% python3 -q
>>> import numpy as np
>>> from numpy import linalg as LA
>>> np.set_printoptions(precision=2, suppress=True, linewidth=120)
>>> X = np.load("test0.npy")
>>> print(X)
[[-0.1   0.7   0.2   0.6   1.5   0.4  -0.8   2.3   0.2  -0.1  -0.4  -0.1 ]
 [ 3.2   0.   -0.2  -0.2  -1.2   0.2   0.   -0.3  -0.3   0.3   0.2  -0.6 ]
 [-0.4  -0.2   0.4  -0.9  -0.5  -0.4  -0.8   0.2  -0.2  -0.9  -0.9   1.3 ]
 [-0.2   0.5   1.1   0.2  -0.6   0.4  -0.7   0.6  -1.   -0.6   0.2   0.8 ]
 [ 0.1   0.5  -0.3  -0.8  -1.4   0.   -0.3   0.6  -1.8   0.6   0.4   0.  ]
 [-0.7   0.2  -0.6   0.1   1.1   1.9   1.1   0.4  -1.1  -0.8  -1.    0.4 ]
 [ 0.3  -1.9   0.8   1.3   0.5   0.9   0.6   1.9   0.    1.6   1.2  -1.6 ]
 [-0.73  0.19 -0.61  0.15  1.12  1.88  1.08  0.37 -1.05 -0.9  -1.01  0.47]
 [ 0.7   0.3   0.   -1.1  -0.6  -1.2  -0.3  -0.2  -1.8   0.3   0.2   2.  ]]
>>> Uu, sigma, Vh = LA.svd(X, full_matrices=False)
>>> print((sigma > 1e-8).sum())
9
>>> A = np.loadtxt("sample6.csv", delimiter=",")
>>> print(A.round(2) + 0)
[[ 0.82  0.08 -0.05  0.   -0.1  -0.05 -0.31 -0.17]
 [ 0.08  0.78 -0.01 -0.32 -0.06 -0.18  0.17  0.06]
 [-0.05 -0.01  0.98 -0.05 -0.04 -0.04 -0.08 -0.05]
 [ 0.   -0.32 -0.05  0.47 -0.17 -0.34  0.05 -0.03]
 [-0.1  -0.06 -0.04 -0.17  0.89 -0.14 -0.16 -0.1 ]
 [-0.05 -0.18 -0.04 -0.34 -0.14  0.77 -0.06 -0.07]
 [-0.31  0.17 -0.08  0.05 -0.16 -0.06  0.45 -0.29]
 [-0.17  0.06 -0.05 -0.03 -0.1  -0.07 -0.29  0.84]]
>>> # applying it twice changes nothing
>>> evals, evecs = LA.eigh(A)
>>> print(np.round(LA.svd(A, compute_uv=False), 2) + 0)
[1. 1. 1. 1. 1. 1. 0. 0.]
>>> print(np.round(evecs.T @ A @ evecs, 2) + 0)
[[0. 0. 0. 0. 0. 0. 0. 0.]
 [0. 0. 0. 0. 0. 0. 0. 0.]
 [0. 0. 1. 0. 0. 0. 0. 0.]
 [0. 0. 0. 1. 0. 0. 0. 0.]
 [0. 0. 0. 0. 1. 0. 0. 0.]
 [0. 0. 0. 0. 0. 1. 0. 0.]
 [0. 0. 0. 0. 0. 0. 1. 0.]
 [0. 0. 0. 0. 0. 0. 0. 1.]]
>>> print(np.round(evals.sum(), 2), np.trace(A))
6.0 6.0
>>> arr = np.load("m.npy")
>>> print(arr)
[[ 0  0  0  0  0  0  0]
 [ 0  0  0  0 -3  0  3]
 [ 0  0  0  0 -1  0  0]
 [-2  0  0  0  0  0 -1]
 [ 2  0 -1  0  0  0  0]
 [ 1  0  0  0  0  3  0]]
>>> # rows and columns are dependent
>>> rank = LA.matrix_rank(arr)
>>> print(rank)
5
>>> null = LA.svd(arr)[2][rank:].T
>>> print(np.round(arr @ null, 2) + 0)
[[0. 0.]
 [0. 0.]
 [0. 0.]
 [0. 0.]
 [0. 0.]
 [0. 0.]]
>>> print([int(LA.matrix_rank(arr[:, :j + 1])) for j in range(7)])
[1, 1, 2, 2, 3, 4, 5]
>>> print(np.round(null @ null.T, 2) + 0)
[[0. 0. 0. 0. 0. 0. 0.]
 [0. 1. 0. 0. 0. 0. 0.]
 [0. 0. 0. 0. 0. 0. 0.]
 [0. 0. 0. 1. 0. 0. 0.]
 [0. 0. 0. 0. 0. 0. 0.]
 [0. 0. 0. 0. 0. 0. 0.]
 [0. 0. 0. 0. 0. 0. 0.]]
>>> print([int(LA.matrix_rank(arr[:i])) for i in range(1, len(arr) + 1)])
[0, 1, 2, 3, 4, 5]
>>> print(np.allclose(arr @ null, 0))
True
>>> t3 = np.stack([arr, -3 * arr, arr[::-1]])
>>> print(LA.norm(t3, axis=(1, 2)))
[ 6.24 18.73  6.24]
>>> print(t3.sum(axis=0))
[[ 1  0  0  0  0  3  0]
 [ 2  0 -1  0  6  0 -6]
 [-2  0  0  0  2  0 -1]
 [ 4  0  0  0 -1  0  2]
 [-4  0  2  0 -3  0  3]
 [-2  0  0  0  0 -6  0]]
>>> print(t3.shape)
(3, 6, 7)
>>> print((t3 @ arr.T).shape)
(3, 6, 6)
>>> x0 = np.array([0, -4, -9, 3, 4, -1, -4])
>>> h = np.maximum(arr @ x0, 0)
>>> print(arr * (h > 1e-9)[:, None])
[[ 0  0  0  0  0  0  0]
 [ 0  0  0  0  0  0  0]
 [ 0  0  0  0  0  0  0]
 [-2  0  0  0  0  0 -1]
 [ 2  0 -1  0  0  0  0]
 [ 0  0  0  0  0  0  0]]
>>> print(np.tanh(arr @ x0))
[ 0. -1. -1.  1.  1. -1.]
>>> feats = 0.7 ** np.abs(np.subtract.outer(np.arange(4), np.arange(4)))
>>> print(feats)
[[1.   0.7  0.49 0.34]
 [0.7  1.   0.7  0.49]
 [0.49 0.7  1.   0.7 ]
 [0.34 0.49 0.7  1.  ]]
>>> print(LA.matrix_power(feats, 3))
[[4.49 5.07 4.91 4.14]
 [5.07 5.86 5.77 4.91]
 [4.91 5.77 5.86 5.07]
 [4.14 4.91 5.07 4.49]]
>>> print(np.allclose(feats @ feats.T, feats.T @ feats))
True
>>> print(round(float(np.abs(LA.eigvals(feats)).max()), 2))
2.72
>>> print(np.round(LA.det(feats), 2))
0.13
>>> print(np.allclose(feats, feats.T))
True
>>> print(np.sort(np.abs(LA.eigvals(feats))))
[0.2  0.32 0.75 2.72]
>>> print((feats - feats.T) / 2)
[[0. 0. 0. 0.]
 [0. 0. 0. 0.]
 [0. 0. 0. 0.]
 [0. 0. 0. 0.]]
>>> J, _ = LA.qr(np.array([[-0.5, -1.1, -1.6, 0.8, 0.5, 0.1, 0.8, 1.1, -1.2, 0.7],
...     [-1.8, 0.7, 0.0, -1.6, 0.4, 1.2, -1.3, 1.3, 1.8, 1.3],
...     [-0.2, 0.7, -0.9, -0.8, -0.7, -0.1, -0.4, 1.4, 0.0, -1.6],
...     [0.0, -0.1, -0.2, -0.2, -0.5, -0.7, -0.5, 0.0, 0.4, -0.2],
...     [-0.4, 1.3, -1.5, 0.5, -0.1, -1.2, 0.3, 0.4, 2.1, -1.8],
...     [-1.4, -0.2, -0.8, 1.7, 0.7, -0.4, 0.3, 0.7, 0.0, -0.1],
...     [0.4, -1.3, -0.7, 0.1, -0.4, -1.1, -0.8, -0.5, -0.4, -0.9],
...     [0.4, -0.2, -1.4, -1.6, -0.5, -1.2, 1.0, -1.0, -0.6, -0.2],
...     [0.7, -0.4, -0.4, -1.5, -0.9, -1.0, -0.5, -1.1, 0.2, -0.7],
...     [-0.6, -1.5, -0.3, 0.9, 0.1, -0.6, 0.5, -0.3, 2.2, -0.8]]))
>>> print(J.round(2) + 0)
[[-0.19  0.42 -0.44  0.1   0.43  0.5  -0.06  0.08 -0.06 -0.37]
 [-0.69 -0.15  0.14 -0.63  0.09 -0.03 -0.24  0.   -0.16 -0.01]
 [-0.08 -0.24 -0.34 -0.15 -0.49  0.63  0.18 -0.04  0.15  0.34]
 [ 0.    0.04 -0.06 -0.07 -0.48 -0.07 -0.03 -0.54  0.01 -0.68]
 [-0.15 -0.44 -0.56  0.32 -0.1  -0.3  -0.15  0.19 -0.45 -0.05]
 [-0.54  0.15 -0.13  0.35 -0.11 -0.29  0.    0.03  0.67  0.08]
 [ 0.15  0.44 -0.2  -0.06 -0.19 -0.09 -0.7  -0.22 -0.08  0.39]
 [ 0.15  0.05 -0.51 -0.41  0.3  -0.37  0.4  -0.34  0.12  0.17]
 [ 0.27  0.1  -0.18 -0.41 -0.25 -0.15 -0.11  0.69  0.26 -0.29]
 [-0.23  0.57  0.05  0.02 -0.35 -0.14  0.48  0.17 -0.45  0.13]]
>>> # columns are unit length and at right angles
>>> x0 = np.array([0, 0, 0, 1, 1, 1, 3, 1, 0, 3])
>>> print(10 - LA.matrix_rank(J - np.eye(10), tol=1e-8))
1
>>> print([p for p in range(1, 25) if np.allclose(LA.matrix_power(J, p), np.eye(10))])
[]
>>> E = np.load("run7.npy")
>>> print(E)
[[1.   0.7  0.49 0.34 0.24 0.17 0.12 0.08 0.06]
 [0.7  1.   0.7  0.49 0.34 0.24 0.17 0.12 0.08]
 [0.49 0.7  1.   0.7  0.49 0.34 0.24 0.17 0.12]
 [0.34 0.49 0.7  1.   0.7  0.49 0.34 0.24 0.17]
 [0.24 0.34 0.49 0.7  1.   0.7  0.49 0.34 0.24]
 [0.17 0.24 0.34 0.49 0.7  1.   0.7  0.49 0.34]
 [0.12 0.17 0.24 0.34 0.49 0.7  1.   0.7  0.49]
 [0.08 0.12 0.17 0.24 0.34 0.49 0.7  1.   0.7 ]
 [0.06 0.08 0.12 0.17 0.24 0.34 0.49 0.7  1.  ]]
>>> # symmetric, so the eigenvalues are real
>>> theta = np.radians(135)
>>> r_ = np.eye(9)
>>> r_[7, 7] = r_[2, 2] = np.cos(theta)
>>> r_[7, 2], r_[2, 7] = -np.sin(theta), np.sin(theta)
>>> print(r_)
[[ 1.    0.    0.    0.    0.    0.    0.    0.    0.  ]
 [ 0.    1.    0.    0.    0.    0.    0.    0.    0.  ]
 [ 0.    0.   -0.71  0.    0.    0.    0.    0.71  0.  ]
 [ 0.    0.    0.    1.    0.    0.    0.    0.    0.  ]
 [ 0.    0.    0.    0.    1.    0.    0.    0.    0.  ]
 [ 0.    0.    0.    0.    0.    1.    0.    0.    0.  ]
 [ 0.    0.    0.    0.    0.    0.    1.    0.    0.  ]
 [ 0.    0.   -0.71  0.    0.    0.    0.   -0.71  0.  ]
 [ 0.    0.    0.    0.    0.    0.    0.    0.    1.  ]]
>>> out = E @ r_.T
>>> print(np.abs(out - E).max(axis=0))
[0.   0.   1.59 0.   0.   0.   0.   1.83 0.  ]
>>> print(LA.svd(E, compute_uv=False), LA.svd(out, compute_uv=False))
[4.09 2.02 1.02 0.6  0.39 0.28 0.23 0.2  0.19] [4.09 2.02 1.02 0.6  0.39 0.28 0.23 0.2  0.19]
>>> print(round(float(LA.det(r_)), 2), np.round(np.trace(r_), 2))
1.0 5.59
>>> print(np.allclose(E @ E.T, out @ out.T))
True
>>> print(np.allclose(LA.norm(E, axis=1), LA.norm(out, axis=1)))
True
>>> out = LA.invert(E)
Traceback (most recent call last):
  File "<python-input-63>", line 1, in <module>
    out = LA.invert(E)
          ^^^^^^^^^
AttributeError: module 'numpy.linalg' has no attribute 'invert'
>>> out = LA.inv(E)
>>> print(np.round(LA.det(E) * LA.det(out), 2))
1.0
>>> print(round(float(LA.slogdet(E)[0]), 2))
1.0
>>> print(LA.inv(out))
[[1.   0.7  0.49 0.34 0.24 0.17 0.12 0.08 0.06]
 [0.7  1.   0.7  0.49 0.34 0.24 0.17 0.12 0.08]
 [0.49 0.7  1.   0.7  0.49 0.34 0.24 0.17 0.12]
 [0.34 0.49 0.7  1.   0.7  0.49 0.34 0.24 0.17]
 [0.24 0.34 0.49 0.7  1.   0.7  0.49 0.34 0.24]
 [0.17 0.24 0.34 0.49 0.7  1.   0.7  0.49 0.34]
 [0.12 0.17 0.24 0.34 0.49 0.7  1.   0.7  0.49]
 [0.08 0.12 0.17 0.24 0.34 0.49 0.7  1.   0.7 ]
 [0.06 0.08 0.12 0.17 0.24 0.34 0.49 0.7  1.  ]]
>>> x0 = np.array([3, 0, 1, 3, 2, -3, -1, 0, -3])
>>> target = E @ x0
>>> print(target)
[ 4.18  3.82  3.93  3.8   2.   -1.   -1.97 -2.46 -3.22]
>>> print(np.round(LA.solve(E, -3 * target), 2) + 0)
[-9.  0. -3. -9. -6.  9.  3.  0.  9.]
>>> print(np.round(LA.solve(E, E[:, 1]), 2) + 0)
[0. 1. 0. 0. 0. 0. 0. 0. 0.]
>>> print(np.round(LA.solve(E.T, E[7]), 2) + 0)
[0. 0. 0. 0. 0. 0. 0. 1. 0.]
>>> print(np.round(LA.solve(E, target), 2) + 0)
[ 3.  0.  1.  3.  2. -3. -1.  0. -3.]
>>> data = np.load("data.npy")
>>> print(data)
[[ 0.96  1.62  1.62  1.94 -2.52  1.04 -2.4  -1.38]
 [-3.23  0.9   0.92 -2.68  0.26 -0.87 -2.22  0.15]
 [-0.81  2.23  2.5   1.83  0.51 -1.58  1.21 -2.36]
 [ 0.56 -1.97  0.02  2.53 -1.35 -1.18 -2.53 -2.2 ]
 [ 1.24  0.23  2.03  0.71  0.28  3.65 -1.74  1.53]
 [-1.84  2.74  2.91 -1.74 -0.46 -0.01 -1.18  0.99]
 [ 1.11 -1.08  1.56  1.85  0.86 -0.19  3.54 -1.85]
 [-1.93  2.36 -1.48  2.14  1.73 -0.1   1.73 -1.71]
 [-0.39  0.55 -1.53 -1.35  3.36  0.03  0.07  3.01]
 [-0.04  1.41  0.71 -0.86 -0.73 -2.16 -2.9  -2.86]
 [ 0.96  2.53  3.21 -0.69  2.56 -0.13 -0.27  0.48]
 [-1.97 -1.74  0.96 -1.58  0.89  2.54  1.7  -2.13]
 [-0.39  1.35  0.74 -0.94 -2.38 -0.91 -3.47 -1.74]
 [-0.83  1.53 -0.19 -1.51 -2.74  3.2   0.61  1.24]
 [ 0.81  0.43 -1.46  2.16 -0.27  3.04 -1.87  2.14]
 [-1.12  1.03  2.44 -2.01  1.56 -0.27 -2.96 -1.2 ]
 [-3.95  1.93  0.81  0.22 -0.67 -1.48  1.51  0.03]
 [ 0.62 -2.73  1.6  -0.93  1.71  1.85  0.89 -2.57]
 [-3.07  2.34 -0.55 -0.37 -1.78 -2.06 -0.03  1.49]
 [ 1.7  -1.27  2.78  1.81 -1.08  0.28 -2.77  0.75]
 [-0.22 -0.94 -0.43  2.13  0.21  4.08 -0.29 -1.59]
 [-1.49 -2.04  2.87 -1.26 -0.14  2.39  1.53 -0.87]
 [ 0.47  0.52  0.48 -1.43 -3.03  3.33  1.12 -0.83]
 [ 0.47 -3.14 -2.07 -0.58  0.35 -0.28 -1.45 -2.82]
 [-2.18 -0.73  1.68 -2.05 -2.26 -1.71 -0.37 -2.13]
 [ 0.56  0.22 -1.77  2.48 -0.07 -3.79 -0.98 -0.31]
 [ 0.01  2.27 -1.52  2.24 -0.24 -0.23 -1.57  3.15]
 [-0.28 -0.21  2.63 -2.06  2.39  0.06  2.75 -0.7 ]
 [-0.01 -1.74 -2.41  0.46 -1.95 -0.62  3.15 -1.36]
 [-1.62 -1.04  0.08 -0.28  3.47 -1.85 -0.36  2.38]
 [-3.24  0.08  0.02 -0.53  2.08 -1.22  1.79 -2.28]
 [ 1.63  0.15 -3.84 -1.48 -0.98 -0.19  1.16 -1.74]
 [-0.91  0.63 -2.69  0.62 -1.26 -2.8  -2.23 -1.35]
 [ 0.63 -1.46  0.96 -3.01 -2.75  1.14 -0.96  1.65]
 [ 0.96 -1.3  -1.54 -3.2   1.99  2.13  0.7   0.9 ]
 [ 0.5  -1.49  0.87 -2.9   1.81 -0.44 -3.15  0.  ]
 [-0.17 -0.75 -1.32  1.45 -2.53 -1.14  2.17 -2.85]
 [-3.66  1.55  1.03  1.24 -0.97 -0.42  2.28 -0.51]
 [-0.89 -1.32 -1.25  1.15 -0.91 -1.11 -3.37  2.48]
 [ 1.76  3.07  2.75  0.08  1.05  1.42 -0.5   1.25]]
>>> cen = data - data.mean(axis=0)
>>> Uu, sigma, Vh = LA.svd(cen, full_matrices=False)
>>> print(np.abs(Vh[-1]))
[0.44 0.23 0.31 0.09 0.29 0.49 0.37 0.42]
>>> print(round(float((sigma ** 2).sum() ** 2 / (sigma ** 4).sum()), 2))
6.77
>>> print(sigma)
[13.68 13.63 12.63 11.15 11.05 10.09  7.11  6.51]
>>> print((np.sign(Uu[:, 0]) == np.sign(Uu[0, 0])).astype(int))
[1 1 1 1 0 0 0 1 0 1 0 0 1 0 1 0 1 0 1 1 0 0 0 1 1 1 1 0 1 0 0 1 1 0 0 0 1 1 1 0]
>>> print(np.searchsorted(np.cumsum(sigma ** 2) / (sigma ** 2).sum(), 0.9) + 1)
6
>>> K = np.loadtxt("layer2.csv", delimiter=",")
>>> print(K)
[[ 2.  2. -2.  3. -2.  3. -3.  0.]
 [-2.  3. -3.  0. -1.  0. -3.  0.]
 [ 2.  2.  2. -3. -1.  2. -1. -2.]
 [ 3. -1. -3.  1.  2.  2.  2. -1.]
 [ 3. -1. -3.  1.  0. -2. -2. -3.]
 [ 3.  2.  3.  0. -1. -2. -2. -3.]
 [ 2. -1. -3. -1. -2. -3. -1.  2.]
 [-3.  2.  0.  0.  1.  0.  3. -1.]]
>>> rng = np.random.default_rng(992807)
>>> z = rng.permutation(8)
>>> print(z)
[4 3 2 5 0 7 1 6]
>>> out = K[z][:, z]
>>> print(np.sort(np.abs(LA.eigvals(out))))
[1.6  3.59 3.59 4.5  5.75 5.75 5.96 6.13]
>>> print(np.allclose(out, K))
False
>>> print(out)
[[ 0.  1. -3. -2.  3. -3. -1. -2.]
 [ 2.  1. -3.  2.  3. -1. -1.  2.]
 [-1. -3.  2.  2.  2. -2.  2. -1.]
 [-1.  0.  3. -2.  3. -3.  2. -2.]
 [-2.  3. -2.  3.  2.  0.  2. -3.]
 [ 1.  0.  0.  0. -3. -1.  2.  3.]
 [-1.  0. -3.  0. -2.  0.  3. -3.]
 [-2. -1. -3. -3.  2.  2. -1. -1.]]
>>> u = np.array([9, 5, -4])
>>> print(np.correlate(K[7], K[2], "full"))
[  6.  -1.  -8.   7.   5. -13.  -6.  -4.   8.  -3.  -6.  11.   4.   4.  -2.]
>>> print(np.convolve(K[7], u))
[-27.   3.  22.  -8.   9.   5.  23.   6. -17.   4.]
>>> w1 = np.array([[1, 1, 4, 0, 2],
...     [1, 1, 1, 2, 2],
...     [1, 1, 3, 1, 1],
...     [5, 3, 4, 1, 0],
...     [0, 5, 2, 1, 0],
...     [4, 4, 0, 2, 5],
...     [2, 5, 3, 4, 4],
...     [4, 4, 3, 5, 5]])
>>> beta = np.array([-3, -2, 0, -2, -2])
>>> H = np.maximum(K @ w1 + beta, 0)
>>> print(H)
[[20.  0.  3.  0.  7.]
 [ 0.  0.  0.  0.  0.]
 [ 0.  0.  0.  0.  4.]
 [ 9. 24. 13.  3. 12.]
 [ 0.  0.  0.  0.  0.]
 [ 0.  0.  6.  0.  0.]
 [ 0.  0.  0.  0.  0.]
 [ 0. 13.  0. 10.  3.]]
>>> print((H > 0).mean(axis=0))
[0.25 0.25 0.38 0.25 0.5 ]
>>> Z = np.array([[5, 0, 3], [1, 4, 5], [4, 3, 5], [4, 2, 1], [0, 5, 2]])
>>> print(H @ Z)
[[112.  44.  89.]
 [  0.   0.   0.]
 [  0.  20.   8.]
 [133. 201. 239.]
 [  0.   0.   0.]
 [ 24.  18.  30.]
 [  0.   0.   0.]
 [ 53.  87.  81.]]
>>> print((H @ Z).round(6).argmax(axis=1))
[0 0 1 2 0 2 0 1]
